$ python3 -q
>>> import numpy as np
>>> np.set_printoptions(precision=3, suppress=True, linewidth=100)
>>> rd = lambda a: np.round(a, 3) + 0
>>> basis = 5 * np.array([[-0.2, 0.0, 0.1, 0.0], [0.0, 0.4, 1.3, 1.3]])
>>> rng = np.random.default_rng(36281)
>>> idx = rng.integers(0, 2, 22)
>>> feats = basis[idx] + rng.normal(size=(22, 4))
>>> rd(feats)
array([[-0.269,  3.141,  6.506,  5.38 ],
       [ 0.558, -0.537,  1.706,  1.968],
       [-0.991, -0.838, -0.157, -0.399],
       [-1.16 ,  1.088,  1.6  , -0.922],
       [-0.849,  1.819,  0.66 ,  0.492],
       [ 0.184,  1.87 ,  6.534,  7.193],
       [-0.307,  1.549,  7.67 ,  4.908],
       [-0.675, -0.385,  2.027, -0.241],
       [-0.662,  1.319,  1.493,  0.49 ],
       [ 0.291,  3.812,  6.04 ,  4.9  ],
       [-0.102,  1.104, -0.225,  0.229],
       [-0.145,  0.289,  0.256, -0.111],
       [ 0.345, -1.129, -1.273,  1.076],
       [-0.386,  0.004,  0.277, -0.06 ],
       [ 0.203,  0.966,  0.264,  1.152],
       [-2.415, -1.126, -0.874, -0.998],
       [ 0.908,  0.538,  0.678,  2.265],
       [-1.453,  3.892,  3.921,  5.29 ],
       [-1.093,  1.258, -0.026, -2.709],
       [ 0.521,  1.038,  4.589,  5.699],
       [-1.97 ,  0.31 ,  5.219,  6.462],
       [-0.17 ,  1.795,  5.782,  6.608]])
>>> B = np.c_[feats[:, :1] @ np.array([[2]]), np.array([8, 2, -7, 1, -2, 0, 5, 7, 8, -1, -8, 5, 7, 9, 6, 5, 0, -8, -9, 7, -7, 2])]
>>> rd(B)
array([[-0.538,  8.   ],
       [ 1.115,  2.   ],
       [-1.982, -7.   ],
       [-2.32 ,  1.   ],
       [-1.698, -2.   ],
       [ 0.368,  0.   ],
       [-0.614,  5.   ],
       [-1.349,  7.   ],
       [-1.324,  8.   ],
       [ 0.582, -1.   ],
       [-0.204, -8.   ],
       [-0.289,  5.   ],
       [ 0.69 ,  7.   ],
       [-0.771,  9.   ],
       [ 0.406,  6.   ],
       [-4.83 ,  5.   ],
       [ 1.815,  0.   ],
       [-2.907, -8.   ],
       [-2.186, -9.   ],
       [ 1.042,  7.   ],
       [-3.94 , -7.   ],
       [-0.341,  2.   ]])
>>> rd(np.linalg.lstsq(feats, B[:, 0])[0])
array([2., 0., 0., 0.])
>>> rd(np.linalg.norm(np.linalg.qr(feats)[0].T @ B, axis=0) ** 2 / ((B ** 2).sum(axis=0) + 1e-12))
array([1.   , 0.176])
>>> np.linalg.matrix_rank(np.c_[feats, B])
np.int64(5)
>>> Xc = feats - feats.mean(axis=0)
>>> V = np.linalg.svd(Xc)[2][:1]
>>> B = Xc - Xc @ V.T @ V
>>> rd(B.std(axis=0))
array([0.805, 1.052, 0.704, 0.746])
>>> rd((Xc @ V.T).std(axis=0))
array([3.992])
>>> rd(np.cov(Xc @ V.T, rowvar=False))
np.float64(16.692)
>>> C2 = np.cov(feats, rowvar=False)
>>> rd(np.polyfit(feats[:, 0], feats[:, 3], 1))
array([0.85 , 2.584])
>>> rd(np.linalg.eigvalsh(C2)[::-1])
array([16.692,  1.482,  0.888,  0.57 ])
>>> rd(C2)
array([[0.705, 0.106, 0.283, 0.599],
       [0.106, 2.014, 2.554, 2.275],
       [0.283, 2.554, 7.94 , 7.4  ],
       [0.599, 2.275, 7.4  , 8.973]])
>>> np.argwhere(np.triu(np.abs(np.corrcoef(feats.T)) > 0.8, 1))
array([[2, 3]])
>>> np.linalg.matrix_rank(feats)
np.int64(4)
>>> np.unravel_index(np.abs(feats).argmax(), feats.shape)
(np.int64(6), np.int64(2))
>>> rd(np.linalg.norm(feats))
np.float64(25.919)
>>> np.count_nonzero(feats)
np.int64(88)
>>> feats.shape
(22, 4)
>>> rd(np.linalg.svd(feats, compute_uv=False))
array([24.59 ,  5.812,  4.438,  3.693])
>>> K = np.loadtxt("block14.csv", delimiter=",")
>>> rd(K)
array([[0.222, 0.   , 0.111, 0.   , 0.111, 0.   , 0.222, 0.111, 0.   , 0.222],
       [0.222, 0.333, 0.111, 0.111, 0.   , 0.   , 0.111, 0.   , 0.111, 0.   ],
       [0.   , 0.091, 0.182, 0.   , 0.   , 0.182, 0.182, 0.182, 0.091, 0.091],
       [0.1  , 0.2  , 0.   , 0.1  , 0.1  , 0.   , 0.1  , 0.1  , 0.2  , 0.1  ],
       [0.   , 0.1  , 0.   , 0.1  , 0.2  , 0.2  , 0.1  , 0.1  , 0.   , 0.2  ],
       [0.125, 0.125, 0.   , 0.25 , 0.   , 0.375, 0.125, 0.   , 0.   , 0.   ],
       [0.091, 0.182, 0.   , 0.182, 0.   , 0.182, 0.273, 0.091, 0.   , 0.   ],
       [0.   , 0.   , 0.   , 0.25 , 0.125, 0.   , 0.25 , 0.375, 0.   , 0.   ],
       [0.091, 0.091, 0.182, 0.   , 0.182, 0.182, 0.   , 0.   , 0.091, 0.182],
       [0.   , 0.154, 0.154, 0.154, 0.   , 0.154, 0.154, 0.077, 0.077, 0.077]])
>>> O, R = np.linalg.qr(K)
>>> rd(abs(R[0, 0])), rd(np.linalg.norm(K[:, 0]))
(np.float64(0.375), np.float64(0.375))
>>> O.shape, R.shape
((10, 10), (10, 10))
>>> rd(O @ R)
array([[0.222, 0.   , 0.111, 0.   , 0.111, 0.   , 0.222, 0.111, 0.   , 0.222],
       [0.222, 0.333, 0.111, 0.111, 0.   , 0.   , 0.111, 0.   , 0.111, 0.   ],
       [0.   , 0.091, 0.182, 0.   , 0.   , 0.182, 0.182, 0.182, 0.091, 0.091],
       [0.1  , 0.2  , 0.   , 0.1  , 0.1  , 0.   , 0.1  , 0.1  , 0.2  , 0.1  ],
       [0.   , 0.1  , 0.   , 0.1  , 0.2  , 0.2  , 0.1  , 0.1  , 0.   , 0.2  ],
       [0.125, 0.125, 0.   , 0.25 , 0.   , 0.375, 0.125, 0.   , 0.   , 0.   ],
       [0.091, 0.182, 0.   , 0.182, 0.   , 0.182, 0.273, 0.091, 0.   , 0.   ],
       [0.   , 0.   , 0.   , 0.25 , 0.125, 0.   , 0.25 , 0.375, 0.   , 0.   ],
       [0.091, 0.091, 0.182, 0.   , 0.182, 0.182, 0.   , 0.   , 0.091, 0.182],
       [0.   , 0.154, 0.154, 0.154, 0.   , 0.154, 0.154, 0.077, 0.077, 0.077]])
>>> rd(O.T @ O)
array([[1., 0., 0., 0., 0., 0., 0., 0., 0., 0.],
       [0., 1., 0., 0., 0., 0., 0., 0., 0., 0.],
       [0., 0., 1., 0., 0., 0., 0., 0., 0., 0.],
       [0., 0., 0., 1., 0., 0., 0., 0., 0., 0.],
       [0., 0., 0., 0., 1., 0., 0., 0., 0., 0.],
       [0., 0., 0., 0., 0., 1., 0., 0., 0., 0.],
       [0., 0., 0., 0., 0., 0., 1., 0., 0., 0.],
       [0., 0., 0., 0., 0., 0., 0., 1., 0., 0.],
       [0., 0., 0., 0., 0., 0., 0., 0., 1., 0.],
       [0., 0., 0., 0., 0., 0., 0., 0., 0., 1.]])
